In [1]: import numpy as np

In [2]: np.set_printoptions(precision=2, suppress=True, linewidth=100)

In [3]: A = np.loadtxt("m.csv", delimiter=",")

In [4]: A
Out[4]: 
array([[-1.32, -3.71, -3.08,  0.09],
       [-0.19, -2.94,  3.67,  1.69],
       [ 3.59, -0.07, -1.35,  3.2 ],
       [-3.21,  1.62, -0.46,  3.44]])

In [5]: rng = np.random.default_rng(8289)

In [6]: lab = rng.permutation(4)

In [7]: lab
Out[7]: array([2, 0, 1, 3])

In [8]: out = A[lab][:, lab]

In [9]: np.sort(np.abs(np.linalg.eigvals(out)))
Out[9]: array([5., 5., 5., 5.])

In [10]: round(np.trace(out), 2)
Out[10]: np.float64(-2.17)

In [11]: ang = np.radians(30)

In [12]: r_ = np.eye(4)

In [13]: r_[2, 2] = r_[0, 0] = np.cos(ang)

In [14]: r_[2, 0], r_[0, 2] = -np.sin(ang), np.sin(ang)

In [15]: r_
Out[15]: 
array([[ 0.87,  0.  ,  0.5 ,  0.  ],
       [ 0.  ,  1.  ,  0.  ,  0.  ],
       [-0.5 ,  0.  ,  0.87,  0.  ],
       [ 0.  ,  0.  ,  0.  ,  1.  ]])

In [16]: out = A @ r_.T

In [17]: round(float(np.linalg.det(r_)), 2), round(float(np.trace(r_)), 2)
Out[17]: (1.0, 3.73)

In [18]: np.abs(out - A).max(axis=0)
Out[18]: array([1.86, 0.  , 1.67, 0.  ])

In [19]: f = np.array([1, 7, 3, 0])

In [20]: out = r_ + np.outer(f, np.eye(4)[3])

In [21]: round(float(np.linalg.det(out) / np.linalg.det(r_)), 2), round(1 + np.linalg.solve(r_, f)[3], 2)
Out[21]: (1.0, np.float64(1.0))

In [22]: out
Out[22]: 
array([[ 0.87,  0.  ,  0.5 ,  1.  ],
       [ 0.  ,  1.  ,  0.  ,  7.  ],
       [-0.5 ,  0.  ,  0.87,  3.  ],
       [ 0.  ,  0.  ,  0.  ,  1.  ]])

In [23]: f, g = out[1], out[3]

In [24]: f @ g
Out[24]: np.float64(7.0)

In [25]: f @ f
Out[25]: np.float64(50.0)

In [26]: pr = (f @ g) / (f @ f) * f

In [27]: round(np.linalg.norm(f + g) ** 2 + np.linalg.norm(f - g) ** 2, 2)
Out[27]: np.float64(102.0)

In [28]: np.linalg.matrix_rank(np.outer(f, g))
Out[28]: np.int64(1)

In [29]: np.outer(f, g)
Out[29]: 
array([[0., 0., 0., 0.],
       [0., 0., 0., 1.],
       [0., 0., 0., 0.],
       [0., 0., 0., 7.]])

In [30]: pr
Out[30]: array([0.  , 0.14, 0.  , 0.98])

In [31]: ang = np.sort(rng.uniform(-2, 2, 30))

In [32]: M = np.c_[ang, ang ** 2, ang ** 3] @ np.array([[3, -1, -2], [-2, 0, -3], [-1, -2, 2]])

In [33]: M
Out[33]: 
array([[ -6.  ,  17.99, -23.98],
       [ -6.06,  15.45, -20.51],
       [ -6.06,  14.6 , -19.35],
       [ -6.06,  14.42, -19.11],
       [ -6.03,  12.81, -16.89],
       [ -5.99,  11.99, -15.75],
       [ -5.95,  11.2 , -14.64],
       [ -5.52,   7.64,  -9.64],
       [ -5.5 ,   7.52,  -9.47],
       [ -5.16,   5.99,  -7.28],
       [ -3.86,   2.76,  -2.66],
       [ -2.77,   1.42,  -0.8 ],
       [ -2.71,   1.37,  -0.73],
       [ -2.33,   1.05,  -0.33],
       [ -0.34,   0.11,   0.17],
       [ -0.23,   0.07,   0.13],
       [  0.41,  -0.16,  -0.37],
       [  0.55,  -0.24,  -0.56],
       [  0.65,  -0.31,  -0.73],
       [  0.86,  -0.66,  -1.37],
       [  0.87,  -0.94,  -1.75],
       [ -0.13,  -3.22,  -3.06],
       [ -0.38,  -3.65,  -3.15],
       [ -0.46,  -3.77,  -3.17],
       [ -1.31,  -5.12,  -3.28],
       [ -1.54,  -5.48,  -3.28],
       [ -2.17,  -6.45,  -3.23],
       [ -5.79, -11.81,  -2.16],
       [ -5.9 , -11.97,  -2.12],
       [ -7.52, -14.35,  -1.36]])

In [34]: Uu, sv, VT = np.linalg.svd(M, full_matrices=False)

In [35]: np.allclose(Uu * sv @ VT, M)
Out[35]: True

In [36]: np.round(np.sqrt((sv ** 2).sum()), 2), round(np.linalg.norm(M), 2)
Out[36]: (np.float64(74.33), np.float64(74.33))

In [37]: (sv > 1e-8).sum()
Out[37]: np.int64(3)

In [38]: sv
Out[38]: array([68.59, 27.29,  8.69])

In [39]: np.round(Uu.T @ Uu, 2) + 0
Out[39]: 
array([[1., 0., 0.],
       [0., 1., 0.],
       [0., 0., 1.]])

In [40]: sv / sv[0]
Out[40]: array([1.  , 0.4 , 0.13])

In [41]: Uu.shape, sv.shape, VT.shape
Out[41]: ((30, 3), (3,), (3, 3))

In [42]: Xc = M - M.mean(axis=0)

In [43]: Uu, sv, VT = np.linalg.svd(Xc, full_matrices=False)

In [44]: np.abs(Uu[:, 0]).argmax()
Out[44]: np.int64(0)

In [45]: np.searchsorted(np.cumsum(sv ** 2) / (sv ** 2).sum(), 0.9) + 1
Out[45]: np.int64(2)

In [46]: sv
Out[46]: array([58.95, 19.18,  8.69])

In [47]: np.round(Xc.mean(axis=0), 2) + 0
Out[47]: array([0., 0., 0.])

In [48]: (np.sign(Uu[:, 0]) == np.sign(Uu[0, 0])).astype(int)
Out[48]: array([1, 1, 1, 1, 1, 1, 1, 1, 1, 1, 0, 0, 0, 0, 0, 0, 0, 0, 0, 0, 0, 0, 0, 0, 0, 0, 0, 0, 0, 0])

In [49]: np.abs(VT[-1])
Out[49]: array([0.83, 0.26, 0.49])

In [50]: round(float((sv ** 2).sum() ** 2 / (sv ** 4).sum()), 2)
Out[50]: 1.26

In [51]: sv ** 2 / (sv ** 2).sum()
Out[51]: array([0.89, 0.09, 0.02])

In [52]: P = M @ np.linalg.solve(M.T @ M, M.T)

In [53]: P @ M[:, 1]
Out[53]: 
array([ 17.99,  15.45,  14.6 ,  14.42,  12.81,  11.99,  11.2 ,   7.64,   7.52,   5.99,   2.76,
         1.42,   1.37,   1.05,   0.11,   0.07,  -0.16,  -0.24,  -0.31,  -0.66,  -0.94,  -3.22,
        -3.65,  -3.77,  -5.12,  -5.48,  -6.45, -11.81, -11.97, -14.35])

In [54]: round(np.trace(P), 2)
Out[54]: np.float64(3.0)

In [55]: E = rng.normal(size=(33, 10)) + 10 * np.array([-2, 0, 1, 2, 0, -2, 0, 0, -5, -2])

In [56]: E.round(2) + 0
Out[56]: 
array([[-19.39,   0.4 ,  10.22,  20.22,   0.74, -19.93,   0.22,  -1.7 , -50.75, -20.52],
       [-20.03,   0.  ,   8.99,  19.86,  -0.54, -19.63,  -0.31,  -0.57, -49.84, -19.75],
       [-20.65,   1.05,  11.01,  19.66,  -1.23, -19.95,  -0.98,   1.27, -49.54, -20.88],
       [-19.99,  -0.28,   9.98,  19.38,   1.42, -20.36,   1.41,   0.87, -48.88, -21.96],
       [-20.95,   1.32,  10.83,  21.1 ,  -1.37, -21.37,   0.56,  -0.28, -49.08, -21.77],
       [-19.82,   0.16,  11.01,  19.01,   1.34, -20.38,   0.97,  -0.19, -49.12, -19.49],
       [-19.26,   1.22,   9.1 ,  19.72,   0.65, -19.87,   0.76,   0.95, -49.8 , -20.2 ],
       [-21.83,  -2.84,   9.32,  20.54,  -0.26, -18.26,  -0.4 ,   0.31, -48.77, -18.13],
       [-19.72,  -1.81,   9.46,  20.11,   0.56, -19.84,  -0.62,   0.28, -48.97, -20.03],
       [-18.79,  -2.26,   9.74,  19.41,   0.02, -18.49,  -0.05,   0.35, -50.92, -20.13],
       [-19.46,  -0.27,  11.63,  21.3 ,   0.1 , -19.48,  -0.83,  -0.06, -50.45, -20.66],
       [-19.21,   0.07,  10.78,  19.25,  -2.06, -22.03,   0.42,   0.08, -48.68, -20.01],
       [-21.64,   0.99,  12.  ,  19.48,   0.94, -19.  ,  -0.84,   0.29, -51.48, -20.89],
       [-20.96,   0.74,  10.84,  20.37,  -0.36, -19.89,  -0.13,  -0.42, -50.19, -18.03],
       [-21.56,   1.63,   6.03,  20.  ,   0.4 , -19.5 ,  -0.34,   1.57, -50.08, -20.43],
       [-20.63,  -1.34,   8.69,  21.33,   1.69, -18.19,   0.41,  -1.  , -49.4 , -19.24],
       [-18.87,  -0.34,  12.07,  19.49,   1.03, -20.19,  -0.18,  -0.34, -49.45, -20.36],
       [-19.46,  -0.5 ,  10.46,  18.84,   0.16, -18.98,  -0.2 ,   0.33, -49.17, -20.82],
       [-20.43,   0.39,  10.06,  21.35,  -1.09, -20.8 ,   1.5 ,  -0.4 , -49.53, -20.79],
       [-20.57,   0.63,   9.54,  21.82,  -0.1 , -18.61,  -1.04,  -1.05, -48.22, -21.21],
       [-20.53,   1.04,   9.7 ,  20.24,  -0.2 , -21.01,  -0.5 ,   2.02, -48.92, -19.17],
       [-20.53,  -0.63,  10.38,  20.36,   0.97, -20.12,  -0.04,  -0.16, -50.94, -18.84],
       [-20.49,   0.75,  10.9 ,  20.06,  -0.05, -21.98,   0.06,   0.57, -50.57, -18.6 ],
       [-19.87,  -0.34,  11.4 ,  18.86,   0.44, -19.42,  -2.33,  -0.73, -49.46, -17.65],
       [-19.32,  -1.96,   8.46,  18.78,   0.16, -20.79,  -1.09,  -1.67, -50.48, -21.79],
       [-20.16,   2.31,  11.27,  19.41,  -1.6 , -20.52,   0.96,   0.09, -50.56, -21.28],
       [-19.58,  -0.83,   9.04,  20.09,   1.7 , -20.76,  -1.47,   1.05, -51.56, -21.23],
       [-20.41,  -0.59,  11.3 ,  19.11,   1.81, -21.1 ,  -1.15,  -0.61, -49.89, -20.18],
       [-18.44,   1.44,  10.18,  20.77,   0.4 , -18.58,   0.71,   1.52, -50.82, -21.24],
       [-19.37,  -1.11,   9.89,  20.17,  -0.61, -20.58,  -0.71,   0.71, -48.32, -20.35],
       [-20.75,   0.44,  11.5 ,  18.96,  -1.39, -19.41,   1.62,   0.06, -50.14, -19.39],
       [-21.03,   0.93,   8.19,  19.33,  -0.15, -20.71,   0.36,   1.95, -49.55, -21.34],
       [-20.67,   0.59,  10.86,  20.78,   0.35, -20.74,  -0.56,   0.91, -51.99, -19.97]])

In [57]: C2 = E.T @ E

In [58]: np.diag(C2)
Out[58]: 
array([13397.67,    45.18,  3447.6 , 13187.44,    31.94, 13250.79,    26.09,    28.83, 82079.79,
       13493.83])

In [59]: np.linalg.matrix_rank(C2)
Out[59]: np.int64(10)

In [60]: np.linalg.svd(E, compute_uv=False) ** 2
Out[60]: 
array([138693.09,     67.87,     58.54,     40.08,     31.25,     29.68,     20.05,     18.35,
           15.99,     14.28])

In [61]: x0 = np.array([4, 4, 5, 0, 2, 3, 4, 1, 5, 2])

In [62]: y = E @ x0

In [63]: np.round(np.linalg.pinv(E) @ E, 2) + 0
Out[63]: 
array([[1., 0., 0., 0., 0., 0., 0., 0., 0., 0.],
       [0., 1., 0., 0., 0., 0., 0., 0., 0., 0.],
       [0., 0., 1., 0., 0., 0., 0., 0., 0., 0.],
       [0., 0., 0., 1., 0., 0., 0., 0., 0., 0.],
       [0., 0., 0., 0., 1., 0., 0., 0., 0., 0.],
       [0., 0., 0., 0., 0., 1., 0., 0., 0., 0.],
       [0., 0., 0., 0., 0., 0., 1., 0., 0., 0.],
       [0., 0., 0., 0., 0., 0., 0., 1., 0., 0.],
       [0., 0., 0., 0., 0., 0., 0., 0., 1., 0.],
       [0., 0., 0., 0., 0., 0., 0., 0., 0., 1.]])

In [64]: np.round(np.linalg.solve(E.T @ E, E.T @ y), 2) + 0
Out[64]: array([4., 4., 5., 0., 2., 3., 4., 1., 5., 2.])

In [65]: np.round(np.linalg.lstsq(E, y)[0], 2) + 0
Out[65]: array([4., 4., 5., 0., 2., 3., 4., 1., 5., 2.])

In [66]: y = y + 0.1 * rng.normal(size=33)

In [67]: y
Out[67]: 
array([-378.74, -385.81, -377.85, -371.19, -378.16, -362.94, -370.48, -388.72, -384.32, -385.59,
       -376.11, -374.56, -380.11, -375.16, -398.26, -380.47, -363.98, -372.27, -377.83, -376.76,
       -375.77, -383.68, -379.51, -373.87, -406.9 , -371.11, -400.39, -382.25, -364.38, -379.91,
       -367.6 , -388.88, -388.68])

In [68]: b, *_ = np.linalg.lstsq(E, y)

In [69]: [round(float(np.linalg.norm(np.linalg.solve(E.T @ E + lam * np.eye(10), E.T @ y))), 2) for lam in (0, 1, 10, 100)]
Out[69]: [10.78, 10.55, 9.11, 6.4]

In [70]: b.round()
Out[70]: array([4., 4., 5., 0., 2., 3., 4., 1., 5., 2.])
